In [1]: import numpy as np

In [2]: import numpy.linalg as la

In [3]: np.set_printoptions(precision=3, suppress=True, linewidth=100, sign=" ")

In [4]: mat = np.load("run19.npy")

In [5]: mat
Out[5]: 
array([[ 2,  3,  3],
       [ 5,  5,  7],
       [ 0,  0,  0],
       [ 2,  0,  2],
       [ 5,  5,  7],
       [ 5,  5,  7],
       [ 5,  5,  7],
       [ 2,  3,  3],
       [ 0,  0,  0],
       [ 2,  0,  2],
       [ 2,  3,  3],
       [ 0,  0,  0]])

In [6]: d = la.norm(mat[:, None] - mat[None], axis=-1)

In [7]: print(np.flatnonzero(d[4] < d.mean() / 2))
[ 1  4  5  6]

In [8]: d[4]
Out[8]: 
array([ 5.385,  0.   ,  9.95 ,  7.681,  0.   ,  0.   ,  0.   ,  5.385,  9.95 ,  7.681,  5.385,
        9.95 ])

In [9]: d.shape
Out[9]: (12, 12)

In [10]: Ac = mat - mat.mean(axis=0)

In [11]: evecs = la.svd(Ac)[2][:2]

In [12]: other = Ac - Ac @ evecs.T @ evecs

In [13]: np.round(np.cov(Ac @ evecs.T, rowvar=False), 3) + 0
Out[13]: 
array([[ 16.989,   0.   ],
       [  0.   ,   0.539]])

In [14]: print(la.norm(other, axis=1).round(6).argmax())
0

In [15]: np.diag(evecs.T @ evecs)
Out[15]: array([ 0.494,  0.949,  0.557])

In [16]: hat = mat @ la.solve(mat.T @ mat, mat.T)

In [17]: np.round(la.eigvalsh(hat), 3) + 0
Out[17]: array([ 0.,  0.,  0.,  0.,  0.,  0.,  0.,  0.,  0.,  1.,  1.,  1.])

In [18]: np.allclose(hat @ hat, hat)
Out[18]: True

In [19]: u = np.array([-8, -4, 9, -7, -4, 5, 7, -8])

In [20]: r1 = np.array([-1, 1, 1, -2, 0])

In [21]: X = np.outer(u, r1)

In [22]: X
Out[22]: 
array([[  8,  -8,  -8,  16,   0],
       [  4,  -4,  -4,   8,   0],
       [ -9,   9,   9, -18,   0],
       [  7,  -7,  -7,  14,   0],
       [  4,  -4,  -4,   8,   0],
       [ -5,   5,   5, -10,   0],
       [ -7,   7,   7, -14,   0],
       [  8,  -8,  -8,  16,   0]])

In [23]: vec = np.array([5, 5, 1, 5, 3])

In [24]: X @ vec
Out[24]: array([ 72,  36, -81,  63,  36, -45, -63,  72])

In [25]: np.sign((X @ vec).round(6))
Out[25]: array([ 1,  1, -1,  1,  1, -1, -1,  1])

In [26]: (X * vec).sum(axis=1)
Out[26]: array([ 72,  36, -81,  63,  36, -45, -63,  72])

In [27]: X * vec
Out[27]: 
array([[ 40, -40,  -8,  80,   0],
       [ 20, -20,  -4,  40,   0],
       [-45,  45,   9, -90,   0],
       [ 35, -35,  -7,  70,   0],
       [ 20, -20,  -4,  40,   0],
       [-25,  25,   5, -50,   0],
       [-35,  35,   7, -70,   0],
       [ 40, -40,  -8,  80,   0]])

In [28]: X @ np.eye(5)[3]
Out[28]: array([ 16.,   8., -18.,  14.,   8., -10., -14.,  16.])

In [29]: u, r1 = X[2], X[5]

In [30]: u @ r1
Out[30]: np.int64(315)

In [31]: u @ u
Out[31]: np.int64(567)

In [32]: pr = (u @ r1) / (u @ u) * u

In [33]: (r1 - pr) @ u
Out[33]: np.float64(0.0)

In [34]: np.outer(u, r1)
Out[34]: 
array([[ 45, -45, -45,  90,   0],
       [-45,  45,  45, -90,   0],
       [-45,  45,  45, -90,   0],
       [ 90, -90, -90, 180,   0],
       [  0,   0,   0,   0,   0]])

In [35]: la.matrix_rank(np.outer(u, r1))
Out[35]: np.int64(1)
